In [1]: import numpy as np

In [2]: np.set_printoptions(precision=3, suppress=True, linewidth=140)

In [3]: def rnd(a):
   ...:     return np.round(a, 3) + 0
   ...: 

In [4]: arr = np.load("sample13.npy")

In [5]: arr
Out[5]: 
array([[-4,  0, -4,  0],
       [-5, -5, -5, -5],
       [-4,  0, -4,  0],
       [-5, -5, -5, -5]])

In [6]: blk = np.stack([arr, -1 * arr, arr[::-1]])

In [7]: print(blk.sum(axis=0))
[[-5 -5 -5 -5]
 [-4  0 -4  0]
 [-5 -5 -5 -5]
 [-4  0 -4  0]]

In [8]: np.linalg.matrix_rank(blk.reshape(3, -1))
Out[8]: np.int64(2)

In [9]: np.linalg.matrix_rank(blk)
Out[9]: array([2, 2, 2])

In [10]: blk.shape
Out[10]: (3, 4, 4)

In [11]: rng = np.random.default_rng(540997)

In [12]: A2 = arr + rng.integers(-2, 3, (4, 2)) @ rng.integers(-2, 3, (2, 4))

In [13]: A2
Out[13]: 
array([[-3,  0, -4, -1],
       [-3, -1, -7, -3],
       [-2,  2, -5,  0],
       [-7, -9, -3, -7]])

In [14]: np.linalg.matrix_rank(A2 - arr, tol=1e-8)
Out[14]: np.int64(2)

In [15]: np.abs(A2 - arr).sum(axis=1)
Out[15]: array([ 2, 10,  5, 10])

In [16]: A2 - arr
Out[16]: 
array([[ 1,  0,  0, -1],
       [ 2,  4, -2,  2],
       [ 2,  2, -1,  0],
       [-2, -4,  2, -2]])

In [17]: rnd(np.linalg.det(A2.T))
Out[17]: np.float64(0.0)

In [18]: rnd(np.linalg.det(2 * A2)), rnd(np.linalg.det(A2))
Out[18]: (np.float64(0.0), np.float64(0.0))

In [19]: A2 = arr[0, 0] * arr[1:] - np.outer(arr[1:, 0], arr[0])

In [20]: print(A2)
[[ 0 20  0 20]
 [ 0  0  0  0]
 [ 0 20  0 20]]

In [21]: np.linalg.matrix_rank(A2), np.linalg.matrix_rank(arr)
Out[21]: (np.int64(1), np.int64(2))

In [22]: arr[:, 0] / arr[0, 0]
Out[22]: array([1.  , 1.25, 1.  , 1.25])

In [23]: W0 = np.load("mat.npy")

In [24]: rnd(W0)
Out[24]: 
array([[ 0.246, -1.094, -0.109, -0.437, -2.706,  0.464],
       [ 0.573,  1.607,  0.363, -0.065,  2.284,  0.858],
       [ 0.5  ,  1.581,  0.343, -0.015,  2.364,  0.738],
       [-0.812,  0.449, -0.109,  0.718,  2.399, -1.363],
       [-1.179, -1.561, -0.487,  0.533, -1.093, -1.859],
       [ 0.408, -0.937, -0.051, -0.524, -2.675,  0.723],
       [-1.254, -0.374, -0.327,  0.863,  1.498, -2.048],
       [ 0.606,  1.617,  0.371, -0.087,  2.246,  0.911],
       [ 1.163,  0.155,  0.274, -0.845, -1.786,  1.909],
       [ 1.015, -0.132,  0.2  , -0.798, -2.11 ,  1.68 ],
       [-1.321, -0.58 , -0.372,  0.866,  1.193, -2.146],
       [-1.333, -1.355, -0.49 ,  0.697, -0.388, -2.124],
       [ 0.681,  1.636,  0.39 , -0.139,  2.15 ,  1.034],
       [-0.508, -1.584, -0.345,  0.02 , -2.356, -0.751],
       [ 0.992, -0.17 ,  0.189, -0.79 , -2.149,  1.645],
       [ 0.513,  1.586,  0.347, -0.024,  2.35 ,  0.76 ],
       [-0.764,  0.516, -0.088,  0.697,  2.45 , -1.287],
       [-1.362, -1.267, -0.483,  0.74 , -0.153, -2.177],
       [ 1.274,  0.428,  0.339, -0.865, -1.421,  2.077],
       [ 0.419,  1.548,  0.321,  0.038,  2.44 ,  0.608],
       [-1.115, -0.054, -0.249,  0.831,  1.907, -1.835],
       [ 0.267,  1.471,  0.276,  0.136,  2.558,  0.36 ],
       [ 0.033, -1.272, -0.182, -0.317, -2.689,  0.123],
       [-1.287, -1.443, -0.493,  0.643, -0.653, -2.044],
       [-1.352, -1.302, -0.486,  0.724, -0.244, -2.158],
       [ 1.119,  1.599,  0.48 , -0.48 ,  1.279,  1.759]])

In [25]: np.linalg.lstsq(W0[:-1].T, W0[-1])[2]
Out[25]: np.int32(2)

In [26]: np.abs(np.diag(np.linalg.qr(W0)[1])) > 1e-9
Out[26]: array([ True,  True, False, False, False, False])

In [27]: np.unique(W0.round(6), axis=0).shape
Out[27]: (26, 6)

In [28]: np.allclose(W0[:-1].T @ np.linalg.lstsq(W0[:-1].T, W0[-1])[0], W0[-1])
Out[28]: True

In [29]: A = np.load("out16.npy")

In [30]: A
Out[30]: 
array([[ 0., -2.,  2.],
       [-2.,  0.,  0.],
       [ 2.,  0.,  0.]])

In [31]: print([round(float(x), 3) for x in np.linalg.svd(A, compute_uv=False)[:3]])
[2.828, 2.828, 0.0]

In [32]: np.argsort(-np.linalg.norm(A, axis=0).round(6), kind="stable")[:3]
Out[32]: array([0, 1, 2])

In [33]: np.linalg.matrix_rank(A, rtol=0.1)
Out[33]: np.int64(2)

In [34]: print(np.linalg.cond(A) > 100)
True

In [35]: E = np.load("x.npy")

In [36]: E
Out[36]: 
array([[ 4, -7,  0,  0],
       [ 4,  1,  0,  0],
       [ 0,  0,  4, -7],
       [ 0,  0,  4,  1]])

In [37]: f = np.array([2, 0, 3, 3])

In [38]: A2 = E + np.outer(f, np.eye(4)[3])

In [39]: print(np.linalg.matrix_rank(np.linalg.inv(A2) - np.linalg.inv(E), tol=1e-8))
1

In [40]: A2
Out[40]: 
array([[ 4., -7.,  0.,  2.],
       [ 4.,  1.,  0.,  0.],
       [ 0.,  0.,  4., -4.],
       [ 0.,  0.,  4.,  4.]])

In [41]: np.linalg.matrix_rank(A2 - E)
Out[41]: np.int64(1)

In [42]: print(rnd(np.linalg.det(A2) / np.linalg.det(E)), rnd(1 + np.linalg.solve(E, f)[3]))
1.0 1.0

In [43]: f = np.array([2, -3])

In [44]: np.convolve(A2[0], f)
Out[44]: array([  8., -26.,  21.,   4.,  -6.])

In [45]: np.cross(A2[0, :3], A2[2, :3])
Out[45]: array([-28., -16.,   0.])

In [46]: np.polyval(f, A2[0])
Out[46]: array([  5., -17.,  -3.,   1.])

In [47]: np.correlate(A2[0], A2[2], "full")
Out[47]: array([-16.,  44., -28.,  -8.,   8.,   0.,   0.])

In [48]: x0 = np.array([2, 4, 0, 0])

In [49]: rhs = E @ x0

In [50]: rhs
Out[50]: array([-20,  12,   0,   0])

In [51]: rnd(np.linalg.solve(E, E[:, 0]))
Out[51]: array([1., 0., 0., 0.])

In [52]: rnd(np.linalg.solve(E, rhs))
Out[52]: array([2., 4., 0., 0.])

In [53]: print(rnd(np.linalg.solve(E.T, E[3])))
[0. 0. 0. 1.]

In [54]: feats = np.load("a.npy")

In [55]: print(feats)
[[1. 1. 2. 0. 6. 1. 8. 4.]
 [1. 0. 1. 3. 2. 8. 3. 8.]
 [2. 3. 1. 2. 8. 8. 7. 0.]
 [0. 1. 1. 0. 8. 1. 6. 4.]
 [0. 0. 0. 0. 3. 1. 1. 1.]
 [0. 0. 0. 0. 0. 0. 2. 2.]
 [0. 0. 0. 0. 2. 3. 1. 1.]
 [0. 0. 0. 0. 2. 3. 0. 3.]]

In [56]: def softmax(z):
    ...:     e = np.exp(z - z.max(axis=-1, keepdims=True))
    ...:     return e / e.sum(axis=-1, keepdims=True)
    ...: 

In [57]: rnd(softmax(feats).sum(axis=1))
Out[57]: array([1., 1., 1., 1., 1., 1., 1., 1.])

In [58]: rnd(softmax(feats[7]))
Out[58]: array([0.019, 0.019, 0.019, 0.019, 0.141, 0.382, 0.019, 0.382])

In [59]: rnd(softmax(10 * feats[7]))
Out[59]: array([0. , 0. , 0. , 0. , 0. , 0.5, 0. , 0.5])

In [60]: att = feats @ feats.T / np.sqrt(8)

In [61]: rnd(softmax(att)[7] @ feats)
Out[61]: array([1.014, 0.043, 1.   , 2.984, 2.089, 7.995, 3.059, 7.884])
